>>> import numpy as np
>>> import numpy.linalg as la
>>> np.set_printoptions(precision=1, suppress=True, linewidth=140)
>>> def tidy(a):
...     return np.round(a, 1) + 0
... 
>>> K = np.load("w.npy")
>>> K
array([[1, 0, 0, 0],
       [3, 1, 0, 0],
       [3, 2, 1, 0],
       [2, 1, 3, 1]])
>>> out = la.invert(K)
Traceback (most recent call last):
  File "<python-input-6>", line 1, in <module>
    out = la.invert(K)
          ^^^^^^^^^
AttributeError: module 'numpy.linalg' has no attribute 'invert'
>>> out = la.inv(K)
>>> tidy(la.slogdet(K)[0])
np.float64(1.0)
>>> tidy(la.det(K) * out)
array([[ 1.,  0.,  0.,  0.],
       [-3.,  1.,  0.,  0.],
       [ 3., -2.,  1.,  0.],
       [-8.,  5., -3.,  1.]])
>>> out
array([[ 1.,  0.,  0.,  0.],
       [-3.,  1.,  0.,  0.],
       [ 3., -2.,  1.,  0.],
       [-8.,  5., -3.,  1.]])
>>> O, r_ = la.qr(out)
>>> tidy(O @ r_)
array([[ 1.,  0.,  0.,  0.],
       [-3.,  1.,  0.,  0.],
       [ 3., -2.,  1.,  0.],
       [-8.,  5., -3.,  1.]])
>>> np.trace(O @ O.T)
np.float64(4.0)
>>> tidy(O)
array([[-0.1,  0.6,  0.6,  0.5],
       [ 0.3, -0.7,  0.5,  0.3],
       [-0.3, -0.2, -0.5,  0.8],
       [ 0.9,  0.3, -0.3,  0.3]])
>>> np.allclose(r_.T @ r_, out.T @ out)
True
>>> print(O.shape, r_.shape)
(4, 4) (4, 4)
>>> arr = np.array([[-44.8, -78.2, 54.7],
...     [-30.3, -50.6, 33.1],
...     [-13.3, -20.3, 10.6],
...     [-8.8, -12.7, 5.5],
...     [-7.5, -10.7, 4.1],
...     [-0.6, -0.6, -0.5],
...     [-0.6, -0.6, -0.5],
...     [0.1, 0.1, 0.3],
...     [0.1, 0.1, 0.4],
...     [-0.1, 0.0, 2.0],
...     [-0.1, 0.0, 2.1],
...     [-0.4, 0.0, 2.7],
...     [-1.8, 1.4, 3.3],
...     [-2.6, 5.4, 0.9],
...     [-2.7, 10.6, -3.0],
...     [-2.6, 11.5, -3.8],
...     [-2.4, 15.6, -7.0]])
>>> out = np.c_[arr[:, :1] @ np.array([[1]]), np.array([4, 2, 3, 0, 3, 1, 3, 0, 2, 2, 1, 4, 0, 0, 2, 0, 1])]
>>> out
array([[-44.8,   4. ],
       [-30.3,   2. ],
       [-13.3,   3. ],
       [ -8.8,   0. ],
       [ -7.5,   3. ],
       [ -0.6,   1. ],
       [ -0.6,   3. ],
       [  0.1,   0. ],
       [  0.1,   2. ],
       [ -0.1,   2. ],
       [ -0.1,   1. ],
       [ -0.4,   4. ],
       [ -1.8,   0. ],
       [ -2.6,   0. ],
       [ -2.7,   2. ],
       [ -2.6,   0. ],
       [ -2.4,   1. ]])
>>> tidy(la.norm(la.qr(arr)[0].T @ out, axis=0) ** 2 / ((out ** 2).sum(axis=0) + 1e-12))
array([1. , 0.4])
>>> print(tidy(la.norm(out - arr @ la.lstsq(arr, out)[0], axis=0)))
[0.  6.8]
>>> tidy(la.lstsq(arr, out[:, 0])[0])
array([1., 0., 0.])
>>> proj = arr @ la.solve(arr.T @ arr, arr.T)
>>> np.allclose(proj @ proj, proj)
True
>>> tidy(proj @ arr[:, 2])
array([54.7, 33.1, 10.6,  5.5,  4.1, -0.5, -0.5,  0.3,  0.4,  2. ,  2.1,  2.7,  3.3,  0.9, -3. , -3.8, -7. ])
>>> tidy(la.eigvalsh(proj))
array([0., 0., 0., 0., 0., 0., 0., 0., 0., 0., 0., 0., 0., 0., 1., 1., 1.])
>>> G = np.cov(arr, rowvar=False)
>>> tidy(la.eigvalsh(G)[::-1])
array([927.7,   9.1,   3.7])
>>> np.argsort(-arr.std(axis=0).round(6), kind="stable")
array([1, 2, 0])
>>> print(tidy(G))
[[ 152.6  280.5 -182.3]
 [ 280.5  556.5 -353.7]
 [-182.3 -353.7  231.3]]
>>> np.argwhere(np.triu(np.abs(np.corrcoef(arr.T)) > 0.8, 1))
array([[0, 1],
       [0, 2],
       [1, 2]])
>>> print(np.median(arr, axis=0))
[-2.4  0.   2. ]
>>> tidy(np.corrcoef(arr[:, 0], arr[:, 2])[0, 1])
np.float64(-1.0)
>>> rng = np.random.default_rng(4857)
>>> labels = rng.integers(0, 2, 4)
>>> feats = np.triu((labels[:, None] == labels) & (rng.random((4, 4)) < 0.8), 1).astype(int)
>>> feats += feats.T
>>> print(feats)
[[0 0 0 0]
 [0 0 1 0]
 [0 1 0 0]
 [0 0 0 0]]
>>> # column 3 repeats column 0
>>> print(feats.sum(axis=0))
[0 1 1 0]
>>> np.argwhere(np.triu(feats))
array([[1, 2]])
>>> Lm = np.diag(feats.sum(axis=1)) - feats
>>> tidy(la.eigvalsh(Lm))
array([0., 0., 0., 2.])
>>> print(tidy(la.pinv(feats)))
[[0. 0. 0. 0.]
 [0. 0. 1. 0.]
 [0. 1. 0. 0.]
 [0. 0. 0. 0.]]
>>> tidy(la.norm(feats, axis=0))
array([0., 1., 1., 0.])
>>> feats.T @ feats
array([[0, 0, 0, 0],
       [0, 1, 0, 0],
       [0, 0, 1, 0],
       [0, 0, 0, 0]])
>>> feats[:, 0] @ feats[:, 2]
np.int64(0)
>>> labels = rng.integers(0, 2, 3)
>>> M = (labels[:, None] == labels) * -1 + np.eye(3)
>>> M
array([[ 0.,  0.,  0.],
       [ 0.,  0., -1.],
       [ 0., -1.,  0.]])
>>> # symmetric
>>> tidy(la.eigvalsh(M).min())
np.float64(-1.0)
>>> print([round(float(la.det(M[:i, :i])), 2) + 0 for i in range(1, 4)])
[0.0, 0.0, 0.0]
>>> np.abs(np.diag(la.qr(M)[1])) > 1e-9
array([False,  True,  True])
>>> W1 = np.array([[2, -1, -1, 1, 0, -2],
...     [-1, 0, -2, -1, -1, 2],
...     [-1, -1, -1, -1, -2, 1]])
>>> beta = np.array([0, 0, 1, 0, 1, 1])
>>> H = np.maximum(M @ W1 + beta, 0)
>>> la.matrix_rank(H)
np.int64(3)
>>> basis = np.array([[0, -1, 2],
...     [3, -1, -3],
...     [0, 2, 2],
...     [1, -3, 2],
...     [3, -1, -1],
...     [0, 0, -3]])
>>> H @ basis
array([[ 3.,  1., -2.],
       [13., -4.,  2.],
       [ 7.,  0.,  8.]])
>>> W1 @ basis
array([[ -2,  -6,  13],
       [ -4,   1, -13],
       [-10,   5,  -4]])
>>> r = la.matrix_rank(M)
>>> print(r)
2
>>> ns = la.svd(M)[2][r:].T
>>> print(ns.shape)
(3, 1)
>>> ns @ ns.T
array([[1., 0., 0.],
       [0., 0., 0.],
       [0., 0., 0.]])
>>> [int(la.matrix_rank(M[:, :j + 1])) for j in range(3)]
[0, 1, 2]
>>> print(ns[:, 0] / ns[np.abs(ns[:, 0]).round(6).argmax(), 0])
[1. 0. 0.]
>>> [int(la.matrix_rank(M[:i])) for i in range(1, len(M) + 1)]
[0, 1, 2]
>>> la.matrix_rank(M.T @ M), la.matrix_rank(M @ M.T)
(np.int64(2), np.int64(2))
